% python3 -q
>>> import numpy as np
>>> from numpy import linalg as LA
>>> np.set_printoptions(precision=4, suppress=True, linewidth=200, floatmode="fixed")
>>> rd = lambda a: np.round(a, 4) + 0
>>> X = np.array([[7, 2, 1, 1, 0, 5],
...     [5, 7, 2, 1, 1, 0],
...     [0, 5, 7, 2, 1, 1],
...     [1, 0, 5, 7, 2, 1],
...     [1, 1, 0, 5, 7, 2],
...     [2, 1, 1, 0, 5, 7]])
>>> # looks like rank 5
>>> rd(LA.norm(X, 2) / LA.norm(X))
np.float64(0.7303)
>>> [round(float(x), 4) for x in LA.svd(X, compute_uv=False)[:3]]
[16.0, 9.1652, 9.1652]
>>> LA.cond(X) > 100
np.True_
>>> LA.matrix_rank(X, rtol=0.1)
np.int64(5)
>>> f, g = X[3], X[0]
>>> f @ g
np.int64(24)
>>> f @ f
np.int64(80)
>>> p = (f @ g) / (f @ f) * f
>>> LA.matrix_rank(np.outer(f, g))
np.int64(1)
>>> rd(LA.norm(f + g) ** 2 + LA.norm(f - g) ** 2)
np.float64(320.0)
>>> g - p
array([ 6.7000,  2.0000, -0.5000, -1.1000, -0.6000,  4.7000])
>>> m1 = np.load("sample6.npy")
>>> m1
array([[-7.5264, -2.1561, -6.1795,  0.4703,  0.5445],
       [ 0.2150, -0.2287,  0.0352,  0.7319,  1.8342]])
>>> # row 0 dominates
>>> G = m1.T @ m1
>>> (m1 @ m1.T).shape
(2, 2)
>>> rd(np.trace(G)), rd((m1 ** 2).sum())
(np.float64(103.9991), np.float64(103.9991))
>>> rd(LA.svd(m1, compute_uv=False) ** 2)
array([99.9993,  3.9997])
>>> M2 = m1 / np.sqrt((m1 ** 2).mean(axis=1, keepdims=True))
>>> LA.matrix_rank(M2) == LA.matrix_rank(m1)
np.True_
>>> rd(m1 - m1.mean(axis=1, keepdims=True))
array([[-4.5570,  0.8133, -3.2101,  3.4397,  3.5139],
       [-0.3025, -0.7462, -0.4823,  0.2144,  1.3167]])
>>> rd(M2[0])
array([-1.6830, -0.4821, -1.3818,  0.1052,  0.1218])
>>> rd(LA.norm(M2, axis=1))
array([2.2361, 2.2361])
